In [1]: import numpy as np

In [2]: from numpy import linalg as LA

In [3]: np.set_printoptions(precision=3, suppress=True, linewidth=160, sign=" ")

In [4]: m1 = np.load("dump.npy")

In [5]: m1
Out[5]: 
array([[ 5., -1.,  0.],
       [-1.,  2., -1.],
       [ 0., -1.,  0.]])

In [6]: gram = m1.T @ m1

In [7]: np.trace(gram), (m1 ** 2).sum()
Out[7]: (np.float64(33.0), np.float64(33.0))

In [8]: (m1 @ m1.T).shape
Out[8]: (3, 3)

In [9]: print(np.allclose(gram, gram.T))
True

In [10]: print(LA.matrix_power(m1, 3))
[[137. -41.   7.]
 [-41.  21.  -6.]
 [  7.  -6.   2.]]

In [11]: (m1 + m1.T) / 2
Out[11]: 
array([[ 5., -1.,  0.],
       [-1.,  2., -1.],
       [ 0., -1.,  0.]])

In [12]: round(float(np.abs(LA.eigvals(m1)).max()), 3)
Out[12]: 5.319

In [13]: print(np.allclose(m1 @ m1.T, m1.T @ m1))
True

In [14]: m1.inv()
Traceback (most recent call last):
  Cell In[14], line 1
    m1.inv()
AttributeError: 'numpy.ndarray' object has no attribute 'inv'


In [15]: print(np.sort(np.abs(LA.eigvals(m1))))
[ 0.443  2.123  5.319]

In [16]: np.allclose(m1, m1.T)
Out[16]: True

In [17]: m1 @ m1
Out[17]: 
array([[26., -7.,  1.],
       [-7.,  6., -2.],
       [ 1., -2.,  1.]])

In [18]: LA.determinant(m1)
Traceback (most recent call last):
  Cell In[18], line 1
    LA.determinant(m1)
AttributeError: module 'numpy.linalg' has no attribute 'determinant'


In [19]: np.count_nonzero(m1)
Out[19]: np.int64(6)

In [20]: m1 - m1[0]
Out[20]: 
array([[ 0.,  0.,  0.],
       [-6.,  3., -1.],
       [-5.,  0.,  0.]])

In [21]: m1.sum(axis=0)
Out[21]: array([ 4.,  0., -1.])

In [22]: m1[3]
Traceback (most recent call last):
  Cell In[22], line 1
    m1[3]
IndexError: index 3 is out of bounds for axis 0 with size 3


In [23]: m1.mean(axis=0)
Out[23]: array([ 1.333,  0.   , -0.333])

In [24]: np.round(LA.norm(m1), 3)
Out[24]: np.float64(5.745)

In [25]: ev, evecs = LA.eig(m1)

In [26]: np.round(np.prod(ev), 3)
Out[26]: np.float64(-5.0)

In [27]: ev
Out[27]: array([ 5.319,  2.123, -0.443])

In [28]: round(LA.eigvalsh(m1).min(), 3)
Out[28]: np.float64(-0.443)

In [29]: print(np.all(LA.eigvalsh(m1) > 0))
False

In [30]: rng = np.random.default_rng(595640)

In [31]: mat = np.eye(4, dtype=int)[rng.permutation(4)]

In [32]: mat
Out[32]: 
array([[ 0,  0,  1,  0],
       [ 0,  1,  0,  0],
       [ 1,  0,  0,  0],
       [ 0,  0,  0,  1]])

In [33]: mat @ np.ones(4)
Out[33]: array([ 1.,  1.,  1.,  1.])

In [34]: np.sort(np.abs(LA.eigvals(mat)))[::-1]
Out[34]: array([ 1.,  1.,  1.,  1.])

In [35]: p = np.eye(4)[2]

In [36]: for _ in range(5):
    ...:     p = p @ mat
    ...:     print(p.round(3))
    ...: 
[ 1.  0.  0.  0.]
[ 0.  0.  1.  0.]
[ 1.  0.  0.  0.]
[ 0.  0.  1.  0.]
[ 1.  0.  0.  0.]

In [37]: ev, evecs = LA.eigh(mat)

In [38]: x0 = np.array([1, 0, -2, -2])

In [39]: LA.eigvalsh(mat[1:, 1:])
Out[39]: array([ 0.,  1.,  1.])

In [40]: x0 @ mat @ x0
Out[40]: np.int64(0)

In [41]: np.abs(mat).sum(axis=1).max(), np.abs(ev).max()
Out[41]: (np.int64(1), np.float64(1.0))

In [42]: x0 @ mat @ x0 / (x0 @ x0), ev[0], ev[-1]
Out[42]: (np.float64(0.0), np.float64(-1.0), np.float64(1.0))

In [43]: A = np.load("run19.npy")

In [44]: print(A)
[[-3  1  4 -3]
 [ 0  5 -3 -4]
 [ 0  0 -1 -3]
 [ 0  0  0  1]]

In [45]: print(round(float(LA.norm(A, 2) / LA.norm(A)), 3))
0.773

In [46]: np.argsort(-LA.norm(A, axis=0).round(6), kind="stable")[:3]
Out[46]: array([ 3,  1,  2])

In [47]: LA.matrix_rank(A, rtol=0.1)
Out[47]: np.int64(3)

In [48]: round(np.log10(LA.cond(A)))
Out[48]: 2

In [49]: M2 = LA.invert(m1)
Traceback (most recent call last):
  Cell In[49], line 1
    M2 = LA.invert(m1)
AttributeError: module 'numpy.linalg' has no attribute 'invert'


In [50]: M2 = LA.inv(m1)

In [51]: np.allclose(M2, m1.T)
Out[51]: False

In [52]: np.round(m1 @ M2, 3) + 0
Out[52]: 
array([[ 1.,  0.,  0.],
       [ 0.,  1.,  0.],
       [ 0.,  0.,  1.]])

In [53]: round(float(LA.cond(m1)), 3)
Out[53]: 12.016

In [54]: M2.round(3) + 0
Out[54]: 
array([[ 0.2,  0. , -0.2],
       [ 0. ,  0. , -1. ],
       [-0.2, -1. , -1.8]])

In [55]: ev, evecs = LA.eig(A)

In [56]: np.sort(LA.eigvals(LA.inv(A)))
Out[56]: array([-1.   , -0.333,  0.2  ,  1.   ])

In [57]: [int(LA.matrix_rank(LA.matrix_power(A, p))) for p in range(1, 5)]
Out[57]: [4, 4, 4, 4]

In [58]: A @ A
Out[58]: 
array([[  9,   2, -19, -10],
       [  0,  25, -12, -15],
       [  0,   0,   1,   0],
       [  0,   0,   0,   1]])

In [59]: print(LA.matrix_rank(A - A[0, 0] * np.eye(4)))
3

In [60]: LA.matrix_power(A - np.diag(np.diag(A)), 4)
Out[60]: 
array([[ 0,  0,  0,  0],
       [ 0,  0,  0,  0],
       [ 0,  0,  0,  0],
       [ 0,  0,  0,  0]])

In [61]: O, _ = LA.qr(np.array([[-1.1, -0.4, 1.4, 0.5, 0.2],
    ...:     [-1.5, -0.3, 1.1, -0.6, 0.5],
    ...:     [-0.8, 0.4, 0.8, 0.2, -1.5],
    ...:     [-1.5, 0.2, 0.2, -0.5, 0.8],
    ...:     [-0.6, -0.3, 0.1, 0.5, -1.1]]))

In [62]: X = 5 * O

In [63]: X
Out[63]: 
array([[-2.123, -2.284, -2.559,  1.376, -2.614],
       [-2.895, -1.396, -0.26 , -3.143,  2.172],
       [-1.544,  3.177, -2.627,  1.498,  1.838],
       [-2.895,  2.105,  2.739,  0.01 , -2.164],
       [-1.158, -1.819,  1.995,  3.314,  2.321]])

In [64]: LA.norm(X, axis=0)
Out[64]: array([ 5.,  5.,  5.,  5.,  5.])

In [65]: np.round(X.T @ X, 3) + 0
Out[65]: 
array([[ 25.,   0.,   0.,   0.,   0.],
       [  0.,  25.,   0.,   0.,   0.],
       [  0.,   0.,  25.,   0.,   0.],
       [  0.,   0.,   0.,  25.,   0.],
       [  0.,   0.,   0.,   0.,  25.]])

In [66]: np.round(X @ X.T, 3) + 0
Out[66]: 
array([[ 25.,   0.,   0.,   0.,   0.],
       [  0.,  25.,   0.,   0.,   0.],
       [  0.,   0.,  25.,   0.,   0.],
       [  0.,   0.,   0.,  25.,   0.],
       [  0.,   0.,   0.,   0.,  25.]])

In [67]: np.round(X[:, 2] @ X[:, 0], 3)
Out[67]: np.float64(0.0)
